$ python -q
>>> import numpy as np
>>> np.set_printoptions(precision=2, suppress=True, linewidth=140, floatmode="fixed")
>>> M = np.loadtxt("x.csv", delimiter=",")
>>> M
array([[-54.38, -40.92, -46.02],
       [-39.51, -29.44, -33.28],
       [-28.38, -21.00, -23.81],
       [-22.20, -16.40, -18.57],
       [-11.45,  -8.61,  -9.54],
       [ -5.55,  -4.51,  -4.67],
       [ -4.37,  -3.68,  -3.70],
       [ -3.23,  -2.84,  -2.77],
       [ -2.88,  -2.58,  -2.47],
       [ -0.85,  -0.83,  -0.75],
       [  9.36,   9.86,   8.56],
       [ 10.64,  11.20,   9.73],
       [ 18.91,  19.78,  17.33],
       [ 23.92,  24.91,  21.92],
       [ 63.71,  64.77,  58.27]])
>>> x0 = np.array([0, -3, 0])
>>> (M @ x0).argmax()
np.int64(0)
>>> X = np.load("test4.npy")
>>> X
array([[-1.10,  0.30,  0.20],
       [-0.20,  0.10,  1.70],
       [-1.41,  0.60,  0.37],
       [-0.10, -1.10, -1.40]])
>>> f = np.array([2, 1, 0])
>>> np.correlate(X[1], X[2], "full")
array([-0.07, -0.08,  0.97,  0.88, -2.40])
>>> np.polyval(f, X[1])
array([-0.12,  0.12,  7.48])
>>> np.array([np.convolve(row, f, "same") for row in X])
array([[-0.50,  0.70,  0.20],
       [ 0.00,  3.50,  1.70],
       [-0.21,  1.34,  0.37],
       [-2.30, -3.90, -1.40]])
>>> W1 = np.array([[2, 1, 2], [2, 0, -3], [-3, 1, 2]])
>>> beta = np.array([2, 0, 2])
>>> H = np.maximum(X @ W1 + beta, 0)
>>> np.linalg.matrix_rank(H)
np.int64(2)
>>> H
array([[0.00, 0.00, 0.00],
       [0.00, 1.50, 4.70],
       [0.00, 0.00, 0.00],
       [3.80, 0.00, 2.30]])
>>> basis = np.array([[-3, -3, 1], [-2, 3, -1], [-3, -3, 1]])
>>> W1 @ basis
array([[-14,  -9,   3],
       [  3,   3,  -1],
       [  1,   6,  -2]])
